In [1]: import numpy as np

In [2]: from numpy import linalg as LA

In [3]: np.set_printoptions(suppress=True, linewidth=100)

In [4]: mat = np.loadtxt("layer12.csv", delimiter=",")

In [5]: mat
Out[5]: 
array([[1., 0., 0.],
       [0., 0., 0.],
       [5., 4., 6.],
       [0., 0., 0.],
       [5., 4., 6.],
       [7., 6., 9.],
       [7., 6., 9.],
       [0., 0., 0.],
       [0., 0., 0.],
       [0., 0., 0.],
       [7., 6., 9.],
       [5., 4., 6.],
       [0., 0., 0.],
       [5., 4., 6.],
       [1., 0., 0.],
       [3., 2., 3.],
       [7., 6., 9.],
       [5., 4., 6.],
       [1., 0., 0.],
       [3., 2., 3.],
       [0., 0., 0.],
       [0., 0., 0.],
       [1., 0., 0.]])

In [6]: Uu, s, VT = LA.svd(mat)

In [7]: np.argmax(s[:-1] / (s[1:] + 1e-6)) + 1
Out[7]: np.int64(2)

In [8]: other = Uu[:, :2] @ np.diag(s[:2]) @ VT[:2]

In [9]: round(np.abs(mat - other).max(), 2)
Out[9]: np.float64(0.0)

In [10]: print(round(LA.norm(mat - other, 2), 2), np.round(s[2], 2))
0.0 0.0

In [11]: rk = LA.matrix_rank(mat)

In [12]: rk
Out[12]: np.int64(2)

In [13]: N = LA.svd(mat)[2][rk:].T

In [14]: np.round(mat @ N, 2) + 0
Out[14]: 
array([[0.],
       [0.],
       [0.],
       [0.],
       [0.],
       [0.],
       [0.],
       [0.],
       [0.],
       [0.],
       [0.],
       [0.],
       [0.],
       [0.],
       [0.],
       [0.],
       [0.],
       [0.],
       [0.],
       [0.],
       [0.],
       [0.],
       [0.]])

In [15]: np.round(N @ N.T, 2)
Out[15]: 
array([[ 0.  ,  0.  ,  0.  ],
       [ 0.  ,  0.69, -0.46],
       [ 0.  , -0.46,  0.31]])

In [16]: [int(LA.matrix_rank(mat[:, :j + 1])) for j in range(3)]
Out[16]: [1, 2, 2]

In [17]: N.shape
Out[17]: (3, 1)

In [18]: LA.matrix_rank(mat.T @ mat), LA.matrix_rank(mat @ mat.T)
Out[18]: (np.int64(2), np.int64(2))

In [19]: LA.cond(mat) > 100
Out[19]: np.True_

In [20]: LA.matrix_rank(mat, rtol=0.1)
Out[20]: np.int64(1)

In [21]: [round(float(x), 2) for x in LA.svd(mat, compute_uv=False)[:3]]
Out[21]: [33.07, 1.87, 0.0]

In [22]: rng = np.random.default_rng(20672)

In [23]: other = mat + rng.integers(-2, 3, (23, 2)) @ rng.integers(-2, 3, (2, 3))

In [24]: other
Out[24]: 
array([[ 3.,  1., -1.],
       [ 4.,  2., -2.],
       [ 3.,  2.,  9.],
       [ 2.,  1., -1.],
       [ 1.,  4.,  4.],
       [13.,  8.,  8.],
       [13.,  8.,  8.],
       [ 0.,  1., -2.],
       [ 6.,  2., -1.],
       [ 6.,  1.,  1.],
       [ 5.,  7.,  6.],
       [ 1.,  2.,  8.],
       [ 6.,  2., -1.],
       [ 5.,  6.,  2.],
       [-1., -2.,  3.],
       [ 5.,  2.,  4.],
       [15.,  8.,  9.],
       [ 7.,  3.,  9.],
       [ 1., -2.,  4.],
       [ 5.,  1.,  6.],
       [ 6.,  1.,  1.],
       [-2., -2.,  3.],
       [-3., -1.,  0.]])

In [25]: np.round(LA.svd(other - mat, compute_uv=False), 2) + 0
Out[25]: array([20.41, 11.46,  0.  ])

In [26]: arr = np.array([[7, 7, 4, 7],
    ...:     [11, 5, 8, 15],
    ...:     [11, 13, 8, 15],
    ...:     [9, 15, 6, 11],
    ...:     [12, 17, 9, 17],
    ...:     [12, 15, 9, 17],
    ...:     [5, 5, 2, 3],
    ...:     [13, 15, 10, 19],
    ...:     [16, 19, 13, 25],
    ...:     [11, 21, 8, 15],
    ...:     [14, 13, 11, 21],
    ...:     [10, 17, 7, 13],
    ...:     [12, 11, 9, 17],
    ...:     [11, 7, 8, 15]])

In [27]: rk = LA.matrix_rank(arr)

In [28]: print(rk)
3

In [29]: N = LA.svd(arr)[2][rk:].T

In [30]: N.shape
Out[30]: (4, 1)

In [31]: [int(LA.matrix_rank(arr[:, :j + 1])) for j in range(4)]
Out[31]: [1, 2, 3, 3]

In [32]: [int(LA.matrix_rank(np.delete(arr, i, axis=0))) for i in range(14)]
Out[32]: [3, 3, 3, 3, 3, 3, 3, 3, 3, 3, 3, 3, 3, 3]

In [33]: np.round(N[:, 0] / N[np.abs(N[:, 0]).round(6).argmax(), 0], 2) + 0
Out[33]: array([-0.14,  0.  ,  1.  , -0.43])

In [34]: [int(LA.matrix_rank(arr[:i])) for i in range(1, len(arr) + 1)]
Out[34]: [1, 2, 3, 3, 3, 3, 3, 3, 3, 3, 3, 3, 3, 3]

In [35]: u = np.array([-2, 2])

In [36]: np.polyval(u, arr[7])
Out[36]: array([-24, -28, -18, -36])

In [37]: np.convolve(arr[7], u)
Out[37]: array([-26,  -4,  10, -18,  38])

In [38]: print(np.array([np.convolve(row, u, "same") for row in arr]))
[[-14   0   6  -6]
 [-22  12  -6 -14]
 [-22  -4  10 -14]
 [-18 -12  18 -10]
 [-24 -10  16 -16]
 [-24  -6  12 -16]
 [-10   0   6  -2]
 [-26  -4  10 -18]
 [-32  -6  12 -24]
 [-22 -20  26 -14]
 [-28   2   4 -20]
 [-20 -14  20 -12]
 [-24   2   4 -16]
 [-22   8  -2 -14]]

In [39]: def softmax(z):
    ...:     e = np.exp(z - z.max(axis=-1, keepdims=True))
    ...:     return e / e.sum(axis=-1, keepdims=True)
    ...: 

In [40]: np.round(softmax(arr).sum(axis=1), 2)
Out[40]: array([1., 1., 1., 1., 1., 1., 1., 1., 1., 1., 1., 1., 1., 1.])

In [41]: S = arr @ arr.T / np.sqrt(4)

In [42]: softmax(S)[3] @ arr
Out[42]: array([16., 19., 13., 25.])

In [43]: softmax(S).round(6).argmax(axis=1)
Out[43]: array([8, 8, 8, 8, 8, 8, 8, 8, 8, 8, 8, 8, 8, 8])

In [44]: Uu, s, VT = LA.svd(arr)

In [45]: s.round(2) + 0
Out[45]: array([93.74, 13.81,  3.42,  0.  ])

In [46]: other = Uu[:, :3] @ np.diag(s[:3]) @ VT[:3]

In [47]: round(float(LA.norm(arr - other) / LA.norm(arr)), 2)
Out[47]: 0.0

In [48]: LA.matrix_rank(arr, rtol=0.05)
Out[48]: np.int64(2)

In [49]: print(np.round(LA.norm(arr - other, 2), 2), round(float(s[3]), 2))
0.0 0.0

In [50]: K = np.load("sample13.npy")

In [51]: K.round(2)
Out[51]: 
array([[ 14.71, -12.36,  -4.38,   3.42],
       [ -4.59,  -0.14,  14.07, -13.45],
       [ -3.9 ,  -0.8 ,  14.14, -13.57],
       [-13.93,  13.78,  -2.43,   3.18],
       [  0.87,   3.61, -14.09,  13.69],
       [  4.53,   0.19, -14.08,  13.47],
       [-11.19,  12.73,  -7.27,   7.74],
       [ 14.74, -12.47,  -4.13,   3.18],
       [  4.22,   0.49, -14.11,  13.52],
       [ 14.68, -13.57,  -0.47,  -0.39],
       [  6.56,  -9.71,  11.41, -11.51],
       [ -3.32,  -1.36,  14.18, -13.64],
       [ -9.98,  12.03,  -8.64,   9.  ],
       [ 14.45, -13.72,   0.7 ,  -1.52],
       [  6.09,  -9.36,  11.7 , -11.76],
       [ -5.  ,   8.53, -12.3 ,  12.28],
       [ 13.32,  -9.79,  -8.43,   7.45],
       [-14.22,  13.77,  -1.58,   2.37],
       [  6.33,  -9.54,  11.56, -11.64],
       [ -0.72,  -3.75,  14.08, -13.69]])

In [52]: C2 = np.cov(K, rowvar=False)

In [53]: np.round(K.std(axis=0), 2)
Out[53]: array([ 9.57,  9.46, 10.46, 10.21])

In [54]: np.round(np.median(K, axis=0), 2)
Out[54]: array([ 2.55, -1.08, -2.01,  2.77])

In [55]: np.round(np.corrcoef(K.T), 2)
Out[55]: 
array([[ 1.  , -0.94, -0.02, -0.03],
       [-0.94,  1.  , -0.33,  0.38],
       [-0.02, -0.33,  1.  , -1.  ],
       [-0.03,  0.38, -1.  ,  1.  ]])

In [56]: np.argsort(-K.std(axis=0).round(6), kind="stable")
Out[56]: array([2, 3, 0, 1])

In [57]: print(np.round(np.polyfit(K[:, 0], K[:, 2], 1), 2))
[-0.02  0.03]

In [58]: print(C2.round(2))
[[  96.42  -89.36   -2.2    -3.43]
 [ -89.36   94.17  -34.13   38.45]
 [  -2.2   -34.13  115.22 -112.24]
 [  -3.43   38.45 -112.24  109.65]]

In [59]: print(C2.shape)
(4, 4)

In [60]: J = np.array([[5.0, 1.0, 1.0, 1.0],
    ...:     [1.0, 5.0, 1.0, 1.0],
    ...:     [1.0, 1.0, 5.0, 1.0],
    ...:     [1.0, 1.0, 1.0, 5.0]])

In [61]: low = LA.cholesky(J)

In [62]: print(low.round(2))
[[2.24 0.   0.   0.  ]
 [0.45 2.19 0.   0.  ]
 [0.45 0.37 2.16 0.  ]
 [0.45 0.37 0.31 2.14]]

In [63]: np.round(low @ low.T, 2)
Out[63]: 
array([[5., 1., 1., 1.],
       [1., 5., 1., 1.],
       [1., 1., 5., 1.],
       [1., 1., 1., 5.]])

In [64]: print(LA.eigvalsh(J).min() > 0)
True
